% python3 -q
>>> import numpy as np
>>> np.set_printoptions(precision=1, suppress=True, linewidth=140, floatmode="fixed")
>>> W0 = np.loadtxt("w.csv", delimiter=",")
>>> W0.round(1) + 0
array([[ 1.0, -0.1, -0.1,  0.0, -0.1,  0.0,  0.1],
       [-0.1,  0.4, -0.4,  0.3, -0.6,  0.3,  0.4],
       [-0.1, -0.4,  0.7,  0.2, -0.4,  0.2,  0.3],
       [ 0.0,  0.3,  0.2,  0.9,  0.3, -0.1, -0.2],
       [-0.1, -0.6, -0.4,  0.3,  0.4,  0.3,  0.4],
       [ 0.0,  0.3,  0.2, -0.1,  0.3,  0.9, -0.2],
       [ 0.1,  0.4,  0.3, -0.2,  0.4, -0.2,  0.7]])
>>> # symmetric
>>> round(float(np.linalg.eigvalsh(W0).min()), 1)
-1.0
>>> [round(float(np.linalg.det(W0[:i, :i])), 2) + 0 for i in range(1, 8)]
[0.99, 0.4, 0.1, -0.01, -0.59, -0.7, -1.0]
>>> vec = np.array([2, 3, 3, -3, 2, 2, 3])
>>> target = W0 @ vec
>>> target
array([ 1.5, -0.4,  0.6, -1.6, -1.4,  3.4,  5.4])
>>> np.linalg.solve(W0, 3 * target)
array([ 6.0,  9.0,  9.0, -9.0,  6.0,  6.0,  9.0])
>>> np.round(np.linalg.solve(W0, W0[:, 5]), 1) + 0
array([0.0, 0.0, 0.0, 0.0, 0.0, 1.0, 0.0])
>>> np.linalg.solve(W0, target)
array([ 2.0,  3.0,  3.0, -3.0,  2.0,  2.0,  3.0])
>>> np.round(np.linalg.pinv(W0), 1) + 0
array([[ 1.0, -0.1, -0.1,  0.0, -0.1,  0.0,  0.1],
       [-0.1,  0.4, -0.4,  0.3, -0.6,  0.3,  0.4],
       [-0.1, -0.4,  0.7,  0.2, -0.4,  0.2,  0.3],
       [ 0.0,  0.3,  0.2,  0.9,  0.3, -0.1, -0.2],
       [-0.1, -0.6, -0.4,  0.3,  0.4,  0.3,  0.4],
       [ 0.0,  0.3,  0.2, -0.1,  0.3,  0.9, -0.2],
       [ 0.1,  0.4,  0.3, -0.2,  0.4, -0.2,  0.7]])
>>> round(W0[:, 1] @ W0[:, 4], 1)
np.float64(-0.0)
>>> np.linalg.svd(W0, compute_uv=False)
array([1.0, 1.0, 1.0, 1.0, 1.0, 1.0, 1.0])
>>> np.linalg.norm(W0, axis=0)
array([1.0, 1.0, 1.0, 1.0, 1.0, 1.0, 1.0])
>>> evals, evecs = np.linalg.eigh(W0)
>>> vec = np.array([2, -1, -2, -3, 0, 3, 1])
>>> round(float(vec @ W0 @ vec / (vec @ vec)), 1), evals[0], evals[-1]
(0.8, np.float64(-1.0), np.float64(1.0))
>>> np.round(evecs * np.maximum(evals, 0) @ evecs.T, 1) + 0
array([[ 1.0,  0.0,  0.0,  0.0,  0.0,  0.0,  0.0],
       [ 0.0,  0.7, -0.2,  0.1, -0.3,  0.1,  0.2],
       [ 0.0, -0.2,  0.9,  0.1, -0.2,  0.1,  0.1],
       [ 0.0,  0.1,  0.1,  0.9,  0.1, -0.1, -0.1],
       [ 0.0, -0.3, -0.2,  0.1,  0.7,  0.1,  0.2],
       [ 0.0,  0.1,  0.1, -0.1,  0.1,  0.9, -0.1],
       [ 0.0,  0.2,  0.1, -0.1,  0.2, -0.1,  0.9]])
>>> np.round(evecs * np.abs(evals) @ evecs.T, 1) + 0
array([[1.0, 0.0, 0.0, 0.0, 0.0, 0.0, 0.0],
       [0.0, 1.0, 0.0, 0.0, 0.0, 0.0, 0.0],
       [0.0, 0.0, 1.0, 0.0, 0.0, 0.0, 0.0],
       [0.0, 0.0, 0.0, 1.0, 0.0, 0.0, 0.0],
       [0.0, 0.0, 0.0, 0.0, 1.0, 0.0, 0.0],
       [0.0, 0.0, 0.0, 0.0, 0.0, 1.0, 0.0],
       [0.0, 0.0, 0.0, 0.0, 0.0, 0.0, 1.0]])
>>> round(vec @ W0 @ vec, 1)
np.float64(23.2)
>>> round(np.abs(W0).sum(axis=1).max(), 1), np.abs(evals).max()
(np.float64(2.4), np.float64(1.0))
>>> rng = np.random.default_rng(26)
>>> lab = rng.permutation(7)
>>> Y = W0[:, lab] * rng.choice([-1, 1], 7)
>>> Y.round(1) + 0
array([[ 1.0,  0.1, -0.1,  0.0,  0.0, -0.1, -0.1],
       [-0.1,  0.4, -0.4, -0.3,  0.3,  0.4, -0.6],
       [-0.1,  0.3,  0.7, -0.2,  0.2, -0.4, -0.4],
       [ 0.0, -0.2,  0.2, -0.9, -0.1,  0.3,  0.3],
       [-0.1,  0.4, -0.4, -0.3,  0.3, -0.6,  0.4],
       [ 0.0, -0.2,  0.2,  0.1,  0.9,  0.3,  0.3],
       [ 0.1,  0.7,  0.3,  0.2, -0.2,  0.4,  0.4]])
>>> U, _, VT = np.linalg.svd(W0.T @ Y)
>>> np.round(U @ VT, 1) + 0
array([[ 1.0,  0.0,  0.0,  0.0,  0.0,  0.0,  0.0],
       [ 0.0,  0.0,  0.0,  0.0,  0.0,  1.0,  0.0],
       [ 0.0,  0.0,  1.0,  0.0,  0.0,  0.0,  0.0],
       [ 0.0,  0.0,  0.0, -1.0,  0.0,  0.0,  0.0],
       [ 0.0,  0.0,  0.0,  0.0,  0.0,  0.0,  1.0],
       [ 0.0,  0.0,  0.0,  0.0,  1.0,  0.0,  0.0],
       [ 0.0,  1.0,  0.0,  0.0,  0.0,  0.0,  0.0]])
>>> Y = np.array([[0.3, -0.6, 0.9],
...     [1.2, -2.3, -1.3],
...     [0.0, 0.4, 0.6],
...     [0.3, -0.7, -0.3],
...     [1.1, 0.4, 1.2],
...     [-0.6, -1.3, 1.1],
...     [0.5, 0.1, 0.7],
...     [-0.1, -0.3, 1.4]])
>>> basis = np.array([[-0.3, 0.6, -0.6, 0.7, 0.4, -0.8, 0.8, -0.3],
...     [0.6, 1.6, 0.0, -0.8, 0.0, -0.2, 0.6, -1.3],
...     [0.7, 0.8, -2.1, -0.8, 1.3, -0.9, -1.4, 0.4]])
>>> X = Y @ basis
>>> X.round(1) + 0
array([[ 0.2, -0.1, -2.1,  0.0,  1.3, -0.9, -1.4,  1.0],
       [-2.6, -4.0,  2.0,  3.7, -1.2,  0.7,  1.4,  2.1],
       [ 0.7,  1.1, -1.3, -0.8,  0.8, -0.6, -0.6, -0.3],
       [-0.7, -1.2,  0.4,  1.0, -0.3,  0.2,  0.2,  0.7],
       [ 0.7,  2.3, -3.2, -0.5,  2.0, -2.0, -0.6, -0.4],
       [ 0.2, -1.6, -2.0, -0.3,  1.2, -0.3, -2.8,  2.3],
       [ 0.4,  1.0, -1.8, -0.3,  1.1, -1.0, -0.5,  0.0],
       [ 0.8,  0.6, -2.9, -1.0,  1.8, -1.1, -2.2,  1.0]])
>>> Y = W0 / np.sqrt((W0 ** 2).mean(axis=1, keepdims=True))
>>> np.linalg.matrix_rank(W0 - W0.mean(axis=1, keepdims=True))
np.int64(6)
>>> np.round(W0 - W0.mean(axis=1, keepdims=True), 1) + 0
array([[ 0.9, -0.2, -0.2, -0.1, -0.2, -0.1, -0.1],
       [-0.1,  0.4, -0.5,  0.2, -0.6,  0.2,  0.4],
       [-0.1, -0.5,  0.6,  0.1, -0.5,  0.1,  0.2],
       [-0.2,  0.1,  0.0,  0.7,  0.1, -0.3, -0.4],
       [-0.1, -0.6, -0.5,  0.2,  0.4,  0.2,  0.4],
       [-0.2,  0.1,  0.0, -0.3,  0.1,  0.7, -0.4],
       [-0.2,  0.2,  0.1, -0.4,  0.2, -0.4,  0.5]])
>>> np.round((W0 + W0.T) / 2, 1) + 0
array([[ 1.0, -0.1, -0.1,  0.0, -0.1,  0.0,  0.1],
       [-0.1,  0.4, -0.4,  0.3, -0.6,  0.3,  0.4],
       [-0.1, -0.4,  0.7,  0.2, -0.4,  0.2,  0.3],
       [ 0.0,  0.3,  0.2,  0.9,  0.3, -0.1, -0.2],
       [-0.1, -0.6, -0.4,  0.3,  0.4,  0.3,  0.4],
       [ 0.0,  0.3,  0.2, -0.1,  0.3,  0.9, -0.2],
       [ 0.1,  0.4,  0.3, -0.2,  0.4, -0.2,  0.7]])
>>> vec = np.array([-8, 9, -9, 2, 5, 0, 0])
>>> [p for p in range(1, 25) if np.allclose(np.linalg.matrix_power(W0, p), np.eye(7))]
[2, 4, 6, 8, 10, 12, 14, 16, 18, 20, 22, 24]
>>> np.round(W0.T @ (W0 @ vec), 1) + 0
array([-8.0,  9.0, -9.0,  2.0,  5.0,  0.0,  0.0])
>>> 7 - np.linalg.matrix_rank(W0 - np.eye(7), tol=1e-8)
np.int64(6)
>>> np.abs(np.linalg.eigvals(W0))
array([1.0, 1.0, 1.0, 1.0, 1.0, 1.0, 1.0])
>>> np.sort(np.abs(np.degrees(np.angle(np.linalg.eigvals(W0)))))
array([  0.0,   0.0,   0.0,   0.0,   0.0,   0.0, 180.0])
>>> E = np.loadtxt("data.csv", delimiter=",")
>>> E.round(1) + 0
array([[-1.9,  1.4,  0.6, -2.5,  1.2, -0.4,  0.2, -2.9, -1.1,  1.4],
       [-1.0, -0.6, -1.0, -1.0,  1.0, -0.2,  1.0, -1.4,  1.6, -0.8],
       [ 2.0,  0.1, -1.1,  5.2, -3.9,  3.5,  0.8,  6.4, -1.7,  3.2],
       [-1.6,  0.0,  0.3, -3.1,  2.3, -1.7,  0.0, -3.9,  1.0, -1.4],
       [ 1.0,  0.1, -0.8,  3.2, -2.4,  2.2,  0.7,  3.9, -1.0,  2.2],
       [ 1.4,  1.0,  2.0,  0.4, -0.8, -0.6, -2.1,  0.8, -2.3,  0.4]])
>>> r0 = np.array([3, -1])
>>> np.round(np.polyval(r0, E[3]), 1) + 0
array([ -5.7,  -0.9,   0.0, -10.4,   5.9,  -6.1,  -1.0, -12.7,   2.1,  -5.4])
>>> np.convolve(E[3], r0)
array([ -4.7,   1.6,   0.9,  -9.7,  10.0,  -7.4,   1.7, -11.7,   7.0,  -5.4,   1.4])
>>> np.cross(E[3, :3], E[5, :3])
array([-0.3,  3.6, -1.6])
>>> rk = np.linalg.matrix_rank(E)
>>> rk
np.int64(3)
>>> null = np.linalg.svd(E)[2][rk:].T
>>> np.linalg.matrix_rank(E.T @ E), np.linalg.matrix_rank(E @ E.T)
(np.int64(3), np.int64(3))
>>> blk = np.stack([E, 3 * E, E[::-1]])
>>> blk.shape
(3, 6, 10)
>>> np.linalg.matrix_rank(blk.reshape(3, -1))
np.int64(2)
>>> (blk @ E.T).shape
(3, 6, 6)
>>> np.einsum("bij,cij->bc", blk, blk)
array([[ 252.5,  757.4, -165.0],
       [ 757.4, 2272.1, -495.0],
       [-165.0, -495.0,  252.5]])
>>> M = np.load("sample9.npy")
>>> M
array([[ 1,  0,  0,  0,  0,  0,  0],
       [-5,  1,  0,  0,  0,  0,  0],
       [-8,  2,  1,  0,  0,  0,  0],
       [ 4,  4, -4,  1,  0,  0,  0],
       [-8, -1, -8, -3,  1,  0,  0],
       [ 2, -8, -2,  7,  0,  1,  0],
       [ 9,  7, -6,  6,  2, -3,  1]])
>>> round(float(np.linalg.norm(M, "nuc")), 1)
48.3
>>> round(np.linalg.norm(M) ** 2 / np.linalg.norm(M, 2) ** 2, 1)
np.float64(1.9)
>>> vec = np.array([0, 1, 2, 0, 1, -2, 2])
>>> h1 = np.maximum(M @ vec, 0)
>>> np.maximum(M @ vec, 0) - np.maximum(-M @ vec, 0)
array([  0,   1,   4,  -4, -16, -14,   5])
>>> np.tanh(M @ vec)
array([ 0.0,  0.8,  1.0, -1.0, -1.0, -1.0,  1.0])
>>> h1
array([0, 1, 4, 0, 0, 0, 5])
>>> np.sort(np.linalg.eigvals(M))
array([1.0, 1.0, 1.0, 1.0, 1.0, 1.0, 1.0])
>>> M @ M
array([[  1,   0,   0,   0,   0,   0,   0],
       [-10,   1,   0,   0,   0,   0,   0],
       [-26,   4,   1,   0,   0,   0,   0],
       [ 20,   0,  -8,   1,   0,   0,   0],
       [ 41, -30,  -4,  -6,   1,   0,   0],
       [ 88,   8, -32,  14,   0,   1,   0],
       [ 33,  48, -46, -15,   4,  -6,   1]])
>>> np.prod(np.diag(M)), round(float(np.linalg.det(M)), 1)
(np.int64(1), 1.0)
>>> Y = M + rng.integers(-2, 3, (7, 6)) @ rng.integers(-2, 3, (6, 7))
>>> Y
array([[  3,   3,  -4,  -1,  -1,  -2,   0],
       [ -8,   9,  -6,  -1,   8,  -2,   1],
       [ -2,  -3,  -2,   0,   1,   5,   8],
       [  1,  11,  -3,   0,  -5,  -5,  -7],
       [-11,   3,  -8,   1,   3,  -1,   5],
       [ -7,   6,  -2,   5,   1,  -7, -11],
       [ 15,   1,   3,   8,  -8, -11,   1]])
>>> np.linalg.matrix_rank(Y - M, tol=1e-8)
np.int64(6)
>>> np.abs(Y - M).sum(axis=1)
array([13, 29, 28, 29, 19, 45, 41])
>>> mat = np.load("m.npy")
>>> mat.round(1) + 0
array([[0.0, 0.0, 0.0, 0.0, 0.0, 0.0, 0.0, 0.0, 0.0, 0.0, 0.0],
       [0.0, 0.2, 0.1, 0.0, 0.1, 0.1, 0.1, 0.1, 0.2, 0.2, 0.1],
       [0.0, 0.1, 0.1, 0.0, 0.1, 0.1, 0.1, 0.1, 0.1, 0.1, 0.1],
       [0.0, 0.0, 0.0, 0.0, 0.0, 0.0, 0.0, 0.0, 0.0, 0.0, 0.0],
       [0.0, 0.1, 0.1, 0.0, 0.1, 0.1, 0.1, 0.1, 0.1, 0.1, 0.1],
       [0.0, 0.1, 0.1, 0.0, 0.1, 0.1, 0.1, 0.1, 0.1, 0.1, 0.1],
       [0.0, 0.1, 0.1, 0.0, 0.1, 0.1, 0.0, 0.0, 0.1, 0.1, 0.0],
       [0.0, 0.1, 0.1, 0.0, 0.1, 0.1, 0.0, 0.0, 0.1, 0.1, 0.0],
       [0.0, 0.2, 0.1, 0.0, 0.1, 0.1, 0.1, 0.1, 0.2, 0.2, 0.1],
       [0.0, 0.2, 0.1, 0.0, 0.1, 0.1, 0.1, 0.1, 0.2, 0.2, 0.1],
       [0.0, 0.1, 0.1, 0.0, 0.1, 0.1, 0.0, 0.0, 0.1, 0.1, 0.0]])
>>> rk = np.linalg.matrix_rank(mat)
>>> rk
np.int64(1)
>>> null = np.linalg.svd(mat)[2][rk:].T
>>> [int(np.linalg.matrix_rank(np.delete(mat, i, axis=0))) for i in range(11)]
[1, 1, 1, 1, 1, 1, 1, 1, 1, 1, 1]
>>> evals, evecs = np.linalg.eigh(mat)
>>> np.round(np.linalg.svd(mat, compute_uv=False), 1) + 0
array([1.0, 0.0, 0.0, 0.0, 0.0, 0.0, 0.0, 0.0, 0.0, 0.0, 0.0])
>>> np.round(evecs @ np.diag(evals) @ evecs.T, 1) + 0
array([[0.0, 0.0, 0.0, 0.0, 0.0, 0.0, 0.0, 0.0, 0.0, 0.0, 0.0],
       [0.0, 0.2, 0.1, 0.0, 0.1, 0.1, 0.1, 0.1, 0.2, 0.2, 0.1],
       [0.0, 0.1, 0.1, 0.0, 0.1, 0.1, 0.1, 0.1, 0.1, 0.1, 0.1],
       [0.0, 0.0, 0.0, 0.0, 0.0, 0.0, 0.0, 0.0, 0.0, 0.0, 0.0],
       [0.0, 0.1, 0.1, 0.0, 0.1, 0.1, 0.1, 0.1, 0.1, 0.1, 0.1],
       [0.0, 0.1, 0.1, 0.0, 0.1, 0.1, 0.1, 0.1, 0.1, 0.1, 0.1],
       [0.0, 0.1, 0.1, 0.0, 0.1, 0.1, 0.0, 0.0, 0.1, 0.1, 0.0],
       [0.0, 0.1, 0.1, 0.0, 0.1, 0.1, 0.0, 0.0, 0.1, 0.1, 0.0],
       [0.0, 0.2, 0.1, 0.0, 0.1, 0.1, 0.1, 0.1, 0.2, 0.2, 0.1],
       [0.0, 0.2, 0.1, 0.0, 0.1, 0.1, 0.1, 0.1, 0.2, 0.2, 0.1],
       [0.0, 0.1, 0.1, 0.0, 0.1, 0.1, 0.0, 0.0, 0.1, 0.1, 0.0]])
>>> np.round(np.linalg.eigvalsh(mat @ mat), 1) + 0
array([0.0, 0.0, 0.0, 0.0, 0.0, 0.0, 0.0, 0.0, 0.0, 0.0, 1.0])
>>> evals.round(1) + 0
array([0.0, 0.0, 0.0, 0.0, 0.0, 0.0, 0.0, 0.0, 0.0, 0.0, 1.0])
>>> round(float(evals.sum()), 1), np.trace(mat)
(1.0, np.float64(1.0))
>>> np.round(evecs.T @ evecs, 1) + 0
array([[1.0, 0.0, 0.0, 0.0, 0.0, 0.0, 0.0, 0.0, 0.0, 0.0, 0.0],
       [0.0, 1.0, 0.0, 0.0, 0.0, 0.0, 0.0, 0.0, 0.0, 0.0, 0.0],
       [0.0, 0.0, 1.0, 0.0, 0.0, 0.0, 0.0, 0.0, 0.0, 0.0, 0.0],
       [0.0, 0.0, 0.0, 1.0, 0.0, 0.0, 0.0, 0.0, 0.0, 0.0, 0.0],
       [0.0, 0.0, 0.0, 0.0, 1.0, 0.0, 0.0, 0.0, 0.0, 0.0, 0.0],
       [0.0, 0.0, 0.0, 0.0, 0.0, 1.0, 0.0, 0.0, 0.0, 0.0, 0.0],
       [0.0, 0.0, 0.0, 0.0, 0.0, 0.0, 1.0, 0.0, 0.0, 0.0, 0.0],
       [0.0, 0.0, 0.0, 0.0, 0.0, 0.0, 0.0, 1.0, 0.0, 0.0, 0.0],
       [0.0, 0.0, 0.0, 0.0, 0.0, 0.0, 0.0, 0.0, 1.0, 0.0, 0.0],
       [0.0, 0.0, 0.0, 0.0, 0.0, 0.0, 0.0, 0.0, 0.0, 1.0, 0.0],
       [0.0, 0.0, 0.0, 0.0, 0.0, 0.0, 0.0, 0.0, 0.0, 0.0, 1.0]])
>>> (evals > 1e-8).sum(), (evals < -1e-8).sum()
(np.int64(1), np.int64(0))
>>> np.linalg.eigvalsh(mat + -3 * np.eye(11))
array([-3.0, -3.0, -3.0, -3.0, -3.0, -3.0, -3.0, -3.0, -3.0, -3.0, -2.0])
>>> U, sv, VT = np.linalg.svd(mat)
>>> evecs = VT[:(sv > 1e-8).sum()]
>>> vec = mat[1] + 5 * mat[5] + rng.integers(2) * np.eye(11)[6]
>>> vec
array([0.1, 0.9, 0.6, 0.1, 0.6, 0.6, 1.4, 0.4, 0.9, 0.9, 0.4])
>>> np.round(evecs.T @ evecs, 1) + 0
array([[0.0, 0.0, 0.0, 0.0, 0.0, 0.0, 0.0, 0.0, 0.0, 0.0, 0.0],
       [0.0, 0.2, 0.1, 0.0, 0.1, 0.1, 0.1, 0.1, 0.2, 0.2, 0.1],
       [0.0, 0.1, 0.1, 0.0, 0.1, 0.1, 0.1, 0.1, 0.1, 0.1, 0.1],
       [0.0, 0.0, 0.0, 0.0, 0.0, 0.0, 0.0, 0.0, 0.0, 0.0, 0.0],
       [0.0, 0.1, 0.1, 0.0, 0.1, 0.1, 0.1, 0.1, 0.1, 0.1, 0.1],
       [0.0, 0.1, 0.1, 0.0, 0.1, 0.1, 0.1, 0.1, 0.1, 0.1, 0.1],
       [0.0, 0.1, 0.1, 0.0, 0.1, 0.1, 0.0, 0.0, 0.1, 0.1, 0.0],
       [0.0, 0.1, 0.1, 0.0, 0.1, 0.1, 0.0, 0.0, 0.1, 0.1, 0.0],
       [0.0, 0.2, 0.1, 0.0, 0.1, 0.1, 0.1, 0.1, 0.2, 0.2, 0.1],
       [0.0, 0.2, 0.1, 0.0, 0.1, 0.1, 0.1, 0.1, 0.2, 0.2, 0.1],
       [0.0, 0.1, 0.1, 0.0, 0.1, 0.1, 0.0, 0.0, 0.1, 0.1, 0.0]])
>>> round(float(np.linalg.norm(vec - evecs.T @ evecs @ vec)), 1)
1.0
>>> np.round(np.diag(evecs.T @ evecs), 1) + 0
array([0.0, 0.2, 0.1, 0.0, 0.1, 0.1, 0.0, 0.0, 0.2, 0.2, 0.0])
>>> np.allclose(evecs.T @ evecs @ vec, vec)
False
>>> J = np.load("mat.npy")
>>> J.round(1) + 0
array([[ 0.3,  0.0,  0.4,  0.3,  0.6, -0.5, -0.1,  0.3],
       [ 0.1,  0.1,  0.3, -0.7,  0.4,  0.3, -0.2, -0.1],
       [ 0.6, -0.3,  0.1, -0.3, -0.5, -0.4, -0.2, -0.2],
       [ 0.3,  0.3,  0.4,  0.0, -0.2,  0.2,  0.7,  0.3],
       [-0.6, -0.1,  0.4, -0.3, -0.1, -0.5,  0.3,  0.0],
       [ 0.2, -0.6, -0.4, -0.2,  0.3,  0.0,  0.6,  0.0],
       [ 0.1,  0.6, -0.5, -0.4,  0.0, -0.4,  0.0,  0.3],
       [ 0.1,  0.4,  0.0,  0.1,  0.2, -0.2,  0.2, -0.8]])
>>> Y = np.linalg.inv(J)
>>> round(float(np.linalg.cond(J)), 1)
1.0
>>> Y.round(1) + 0
array([[ 0.3,  0.1,  0.6,  0.3, -0.6,  0.2,  0.1,  0.1],
       [ 0.0,  0.1, -0.3,  0.3, -0.1, -0.6,  0.6,  0.4],
       [ 0.4,  0.3,  0.1,  0.4,  0.4, -0.4, -0.5,  0.0],
       [ 0.3, -0.7, -0.3,  0.0, -0.3, -0.2, -0.4,  0.1],
       [ 0.6,  0.4, -0.5, -0.2, -0.1,  0.3,  0.0,  0.2],
       [-0.5,  0.3, -0.4,  0.2, -0.5,  0.0, -0.4, -0.2],
       [-0.1, -0.2, -0.2,  0.7,  0.3,  0.6,  0.0,  0.2],
       [ 0.3, -0.1, -0.2,  0.3,  0.0,  0.0,  0.3, -0.8]])
>>> np.round(np.linalg.det(J) * np.linalg.det(Y), 1)
np.float64(1.0)
